$ python -q
>>> import numpy as np
>>> np.set_printoptions(precision=1, suppress=True, linewidth=200)
>>> def rnd(a):
...     return np.round(a, 1) + 0
... 
>>> m1 = np.loadtxt("sample2.csv", delimiter=",")
>>> rnd(m1)
array([[ 0.8,  0.3, -0.8,  1.2, -0.2, -0.3,  1.8, -1.6],
       [-0.1, -0.9,  0.1,  1.2,  0.6, -0.3,  2.4, -0.9],
       [-1.3, -1.4,  1.3, -0.6,  1. ,  0.1, -0.2,  1.5],
       [-0.6, -0.1,  0.7, -1.3,  0.1,  0.4, -2. ,  1.5],
       [-0.4, -1.2,  0.4,  1. ,  0.8, -0.3,  2.3, -0.6],
       [-0.2,  0.5,  0.2, -1.2, -0.4,  0.4, -2.3,  1.2],
       [ 0.2,  1. , -0.2, -1.1, -0.7,  0.3, -2.3,  0.8],
       [ 0.5,  1.3, -0.5, -0.9, -0.9,  0.3, -2.2,  0.4],
       [ 0.5, -0.1, -0.6,  1.3,  0.1, -0.4,  2.1, -1.5],
       [ 0.8,  0.4, -0.9,  1.2, -0.3, -0.3,  1.8, -1.6]])
>>> # rank 2
>>> np.linalg.cond(m1) > 100
np.True_
>>> rnd(np.linalg.norm(m1, 2) / np.linalg.norm(m1))
np.float64(0.9)
>>> np.linalg.matrix_rank(m1, rtol=0.1)
np.int64(2)
>>> J = np.load("a.npy")
>>> J
array([[ 0, 20, 11,  0],
       [ 0,  7,  7,  0],
       [ 0, 11,  2,  0],
       [ 0, 11, 10,  0],
       [ 0,  6,  8,  0],
       [ 0, 16,  7,  0],
       [ 0,  8,  6,  0],
       [ 0,  9, 16,  0],
       [ 0,  0,  4,  0],
       [ 0, 15, 10,  0],
       [ 0, 16,  7,  0],
       [ 0, 15, 10,  0]])
>>> def softmax(z):
...     e = np.exp(z - z.max(axis=-1, keepdims=True))
...     return e / e.sum(axis=-1, keepdims=True)
... 
>>> rnd(softmax(J[0] + 4))
array([0., 1., 0., 0.])
>>> rnd(softmax(J).sum(axis=1))
array([1., 1., 1., 1., 1., 1., 1., 1., 1., 1., 1., 1.])
>>> rnd(softmax(10 * J[0]))
array([0., 1., 0., 0.])
>>> att = J @ J.T / np.sqrt(4)
>>> softmax(att).round(6).argmax(axis=1)
array([0, 0, 0, 0, 0, 0, 0, 0, 7, 0, 0, 0])
>>> W0 = np.load("layer5.npy")
>>> W0
array([[ 0,  0,  0,  0,  0,  0,  0, -1,  0,  0,  0],
       [-3,  1,  0,  0,  0,  0, -2,  0,  0,  0,  0],
       [ 0, -1,  0,  0,  0,  0, -2,  0,  0, -2,  0],
       [ 0,  3,  0,  0, -1,  0,  0,  0,  0,  0,  0],
       [ 0,  0,  3,  2,  0, -1,  0,  0, -2,  0,  0],
       [-1, -1,  0,  0, -3,  0,  0, -3,  3,  0,  0]])
>>> B = W0 / np.sqrt((W0 ** 2).mean(axis=1, keepdims=True))
>>> rnd(W0 - W0.mean(axis=1, keepdims=True))
array([[ 0.1,  0.1,  0.1,  0.1,  0.1,  0.1,  0.1, -0.9,  0.1,  0.1,  0.1],
       [-2.6,  1.4,  0.4,  0.4,  0.4,  0.4, -1.6,  0.4,  0.4,  0.4,  0.4],
       [ 0.5, -0.5,  0.5,  0.5,  0.5,  0.5, -1.5,  0.5,  0.5, -1.5,  0.5],
       [-0.2,  2.8, -0.2, -0.2, -1.2, -0.2, -0.2, -0.2, -0.2, -0.2, -0.2],
       [-0.2, -0.2,  2.8,  1.8, -0.2, -1.2, -0.2, -0.2, -2.2, -0.2, -0.2],
       [-0.5, -0.5,  0.5,  0.5, -2.5,  0.5,  0.5, -2.5,  3.5,  0.5,  0.5]])
>>> E = np.load("block7.npy")
>>> rnd(E)
array([[ 1.5,  0.4, -0.3, -0.2, -0.1, -0.7, -0.6, -0.3, -0.2, -0.1],
       [ 0.4,  1.4,  0.3,  0. , -0.2, -0.5, -0.3, -0.4, -0.1, -0.3],
       [-0.3,  0.3,  1.1,  0.8, -0.5,  0.1,  0.5, -0.6,  0.5,  0.1],
       [-0.2,  0. ,  0.8,  1.3, -0.6, -0.5,  0.8,  0.2,  0. , -0.3],
       [-0.1, -0.2, -0.5, -0.6,  0.9, -0.1,  0. ,  0.2,  0.2,  0.3],
       [-0.7, -0.5,  0.1, -0.5, -0.1,  1.4, -0.2, -0.3,  0.5,  0.6],
       [-0.6, -0.3,  0.5,  0.8,  0. , -0.2,  0.8,  0.4,  0.1, -0.1],
       [-0.3, -0.4, -0.6,  0.2,  0.2, -0.3,  0.4,  2.2, -0.5,  0.2],
       [-0.2, -0.1,  0.5,  0. ,  0.2,  0.5,  0.1, -0.5,  0.7,  0.5],
       [-0.1, -0.3,  0.1, -0.3,  0.3,  0.6, -0.1,  0.2,  0.5,  0.7]])
>>> # rows and columns are dependent
>>> rng = np.random.default_rng(754214)
>>> z = rng.permutation(10)
>>> z
array([3, 6, 4, 7, 1, 2, 0, 9, 5, 8])
>>> B = E[z][:, z]
>>> rnd(np.sort(np.abs(np.linalg.eigvals(B))))
array([0., 0., 0., 0., 1., 1., 1., 3., 3., 3.])
>>> rnd(np.trace(B))
np.float64(12.0)
>>> rnd(B)
array([[ 1.3,  0.8, -0.6,  0.2,  0. ,  0.8, -0.2, -0.3, -0.5,  0. ],
       [ 0.8,  0.8,  0. ,  0.4, -0.3,  0.5, -0.6, -0.1, -0.2,  0.1],
       [-0.6,  0. ,  0.9,  0.2, -0.2, -0.5, -0.1,  0.3, -0.1,  0.2],
       [ 0.2,  0.4,  0.2,  2.2, -0.4, -0.6, -0.3,  0.2, -0.3, -0.5],
       [ 0. , -0.3, -0.2, -0.4,  1.4,  0.3,  0.4, -0.3, -0.5, -0.1],
       [ 0.8,  0.5, -0.5, -0.6,  0.3,  1.1, -0.3,  0.1,  0.1,  0.5],
       [-0.2, -0.6, -0.1, -0.3,  0.4, -0.3,  1.5, -0.1, -0.7, -0.2],
       [-0.3, -0.1,  0.3,  0.2, -0.3,  0.1, -0.1,  0.7,  0.6,  0.5],
       [-0.5, -0.2, -0.1, -0.3, -0.5,  0.1, -0.7,  0.6,  1.4,  0.5],
       [ 0. ,  0.1,  0.2, -0.5, -0.1,  0.5, -0.2,  0.5,  0.5,  0.7]])
>>> evals, V = np.linalg.eigh(E)
>>> rnd(evals)
array([0., 0., 0., 0., 1., 1., 1., 3., 3., 3.])
>>> rnd(V @ np.diag(evals) @ V.T)
array([[ 1.5,  0.4, -0.3, -0.2, -0.1, -0.7, -0.6, -0.3, -0.2, -0.1],
       [ 0.4,  1.4,  0.3,  0. , -0.2, -0.5, -0.3, -0.4, -0.1, -0.3],
       [-0.3,  0.3,  1.1,  0.8, -0.5,  0.1,  0.5, -0.6,  0.5,  0.1],
       [-0.2,  0. ,  0.8,  1.3, -0.6, -0.5,  0.8,  0.2,  0. , -0.3],
       [-0.1, -0.2, -0.5, -0.6,  0.9, -0.1,  0. ,  0.2,  0.2,  0.3],
       [-0.7, -0.5,  0.1, -0.5, -0.1,  1.4, -0.2, -0.3,  0.5,  0.6],
       [-0.6, -0.3,  0.5,  0.8,  0. , -0.2,  0.8,  0.4,  0.1, -0.1],
       [-0.3, -0.4, -0.6,  0.2,  0.2, -0.3,  0.4,  2.2, -0.5,  0.2],
       [-0.2, -0.1,  0.5,  0. ,  0.2,  0.5,  0.1, -0.5,  0.7,  0.5],
       [-0.1, -0.3,  0.1, -0.3,  0.3,  0.6, -0.1,  0.2,  0.5,  0.7]])
>>> np.unique(evals.round(6) + 0, return_counts=True)[1]
array([4, 3, 3])
>>> rnd(np.linalg.eigvalsh(E @ E))
array([0., 0., 0., 0., 1., 1., 1., 9., 9., 9.])
>>> evals, V = np.linalg.eigh(E)
>>> x0 = np.array([1, -2, 3, 2, -2, -2, 3, -2, -3, 0])
>>> rnd(np.abs(E).sum(axis=1).max()), rnd(np.abs(evals).max())
(np.float64(5.3), np.float64(3.0))
>>> rnd(x0 @ E @ x0 / (x0 @ x0)), rnd(evals[0]), rnd(evals[-1])
(np.float64(1.6), np.float64(0.0), np.float64(3.0))
>>> rk = np.linalg.matrix_rank(E)
>>> rk
np.int64(6)
>>> N = np.linalg.svd(E)[2][rk:].T
>>> [int(np.linalg.matrix_rank(E[:i])) for i in range(1, len(E) + 1)]
[1, 2, 3, 4, 5, 6, 6, 6, 6, 6]
>>> np.linalg.matrix_rank(E.T @ E), np.linalg.matrix_rank(E @ E.T)
(np.int64(6), np.int64(6))
>>> [int(np.linalg.matrix_rank(E[:, :j + 1])) for j in range(10)]
[1, 2, 3, 4, 5, 6, 6, 6, 6, 6]
>>> np.allclose(E @ N, 0)
True
>>> Uu, sv, Vt = np.linalg.svd(E)
>>> V = Vt[:(sv > 1e-8).sum()]
>>> x0 = E[5] + 5 * E[7] + rng.integers(2) * np.eye(10)[7]
>>> rnd(x0)
array([-1.9, -2.6, -2.9,  0.7,  0.7, -0.1,  1.9, 10.8, -2. ,  1.6])
>>> np.linalg.matrix_rank(np.vstack([E, x0]))
np.int64(6)
>>> np.allclose(V.T @ V @ x0, x0)
True
>>> data = np.array([[8, 3, 2, 4, 9, 5, 2, 5, 9, 7],
...     [2, 6, 0, 5, 0, 3, 6, 9, 1, 3],
...     [9, 5, 5, 6, 7, 9, 6, 5, 1, 7],
...     [4, 4, 1, 9, 6, 1, 7, 3, 0, 0],
...     [0, 8, 8, 5, 9, 2, 9, 2, 5, 7],
...     [16, 27, 2, 24, 9, 17, 26, 41, 13, 19]])
>>> # row 5 dominates
>>> Uu, sv, Vt = np.linalg.svd(data)
>>> rnd(sv)
array([76.5, 17.4, 11.1,  8.6,  6.5,  0. ])
>>> np.argmax(sv[:-1] / (sv[1:] + 1e-6)) + 1
np.int64(5)
>>> B = Uu[:, :5] @ np.diag(sv[:5]) @ Vt[:5]
>>> rnd(np.abs(data - B).max())
np.float64(0.0)
>>> rnd(np.linalg.norm(data - B) / np.linalg.norm(data))
np.float64(0.0)
>>> rnd(np.linalg.norm(data - B, 2)), rnd(sv[5])
(np.float64(0.0), np.float64(0.0))
>>> np.linalg.matrix_rank(data, rtol=0.05)
np.int64(5)
